In [1]: import numpy as np

In [2]: from numpy import linalg as LA

In [3]: np.set_printoptions(suppress=True, linewidth=120)

In [4]: def tidy(a):
   ...:     return np.round(a, 2) + 0
   ...: 

In [5]: mat = np.loadtxt("layer4.csv", delimiter=",")

In [6]: print(mat)
[[12. 14.  1. 15.]
 [13.  8.  9.  1.]
 [14.  2. 17.  0.]
 [ 0.  0.  0.  0.]
 [ 8.  0. 11.  0.]
 [11.  6.  7.  1.]
 [13. 12.  5.  9.]
 [ 9.  8.  1.  9.]
 [14. 18.  1. 19.]
 [ 0.  0.  0. 17.]
 [ 0.  0.  0.  0.]
 [ 8.  6.  1.  7.]
 [ 0.  0.  0.  0.]
 [ 0.  0.  0.  0.]
 [ 0.  0.  0.  9.]
 [30. 30. 21. 11.]
 [ 9. 10.  0. 13.]
 [ 2.  0.  5.  0.]
 [ 3.  2.  0.  9.]
 [23. 22. 15.  9.]
 [ 7. 12.  0. 21.]
 [34. 38. 21. 19.]
 [15. 16.  5. 13.]
 [ 2.  0.  0.  3.]
 [ 2.  0.  0.  3.]
 [ 9.  4.  5.  1.]
 [13. 10.  7.  5.]
 [16.  8. 15.  0.]
 [31. 36. 17. 21.]
 [ 0.  0.  0.  0.]
 [13. 14.  3. 13.]
 [ 0.  0.  3.  0.]
 [ 1.  0.  0.  1.]
 [ 5.  4.  0.  9.]
 [30. 30. 21. 11.]
 [17.  6. 19.  0.]
 [ 0.  0.  0.  0.]
 [ 0.  0.  1.  0.]
 [ 0.  0.  0.  0.]
 [13.  4. 13.  0.]
 [ 0.  0.  0. 13.]]

In [7]: Xs = mat - mat.mean(axis=0)

In [8]: V = LA.svd(Xs)[2][:1]

In [9]: B = Xs - Xs @ V.T @ V

In [10]: print(tidy(np.diag(V.T @ V)))
[0.37 0.43 0.13 0.07]

In [11]: W0 = np.loadtxt("x.csv", delimiter=",")

In [12]: print(tidy(W0))
[[ 0.68  0.26  0.09 -0.08  0.1   0.02 -0.08  0.34  0.   -0.02]
 [ 0.26  0.41  0.01 -0.04 -0.34 -0.04 -0.17 -0.02 -0.15 -0.04]
 [ 0.09  0.01  0.79  0.02  0.02 -0.24  0.21 -0.08  0.   -0.22]
 [-0.08 -0.04  0.02  0.5   0.17  0.05 -0.32 -0.08 -0.02 -0.32]
 [ 0.1  -0.34  0.02  0.17  0.69 -0.07 -0.01  0.18 -0.12  0.08]
 [ 0.02 -0.04 -0.24  0.05 -0.07  0.65  0.23  0.13 -0.07 -0.29]
 [-0.08 -0.17  0.21 -0.32 -0.01  0.23  0.57  0.05 -0.05  0.  ]
 [ 0.34 -0.02 -0.08 -0.08  0.18  0.13  0.05  0.29  0.14  0.02]
 [ 0.   -0.15  0.   -0.02 -0.12 -0.07 -0.05  0.14  0.92 -0.07]
 [-0.02 -0.04 -0.22 -0.32  0.08 -0.29  0.    0.02 -0.07  0.5 ]]

In [13]: U, sigma, Vh = LA.svd(W0)

In [14]: V = Vh[:(sigma > 1e-8).sum()]

In [15]: rng = np.random.default_rng(82843)

In [16]: vec = W0[7] + 4 * W0[5] + rng.integers(2) * np.eye(10)[7]

In [17]: print(tidy(vec))
[ 0.44 -0.17 -1.04  0.11 -0.1   2.72  0.97  1.82 -0.14 -1.15]

In [18]: print(LA.matrix_rank(np.vstack([W0, vec])))
7

In [19]: print(tidy(np.diag(V.T @ V)))
[0.68 0.41 0.79 0.5  0.69 0.65 0.57 0.29 0.92 0.5 ]

In [20]: print(tidy(LA.norm(vec - V.T @ V @ vec)))
0.84

In [21]: ang = np.radians(15)

In [22]: R = np.eye(10)

In [23]: R[7, 7] = R[1, 1] = np.cos(ang)

In [24]: R[7, 1], R[1, 7] = -np.sin(ang), np.sin(ang)

In [25]: print(tidy(R))
[[ 1.    0.    0.    0.    0.    0.    0.    0.    0.    0.  ]
 [ 0.    0.97  0.    0.    0.    0.    0.    0.26  0.    0.  ]
 [ 0.    0.    1.    0.    0.    0.    0.    0.    0.    0.  ]
 [ 0.    0.    0.    1.    0.    0.    0.    0.    0.    0.  ]
 [ 0.    0.    0.    0.    1.    0.    0.    0.    0.    0.  ]
 [ 0.    0.    0.    0.    0.    1.    0.    0.    0.    0.  ]
 [ 0.    0.    0.    0.    0.    0.    1.    0.    0.    0.  ]
 [ 0.   -0.26  0.    0.    0.    0.    0.    0.97  0.    0.  ]
 [ 0.    0.    0.    0.    0.    0.    0.    0.    1.    0.  ]
 [ 0.    0.    0.    0.    0.    0.    0.    0.    0.    1.  ]]

In [26]: B = W0 @ R.T

In [27]: print(np.allclose(W0 @ W0.T, B @ B.T))
True
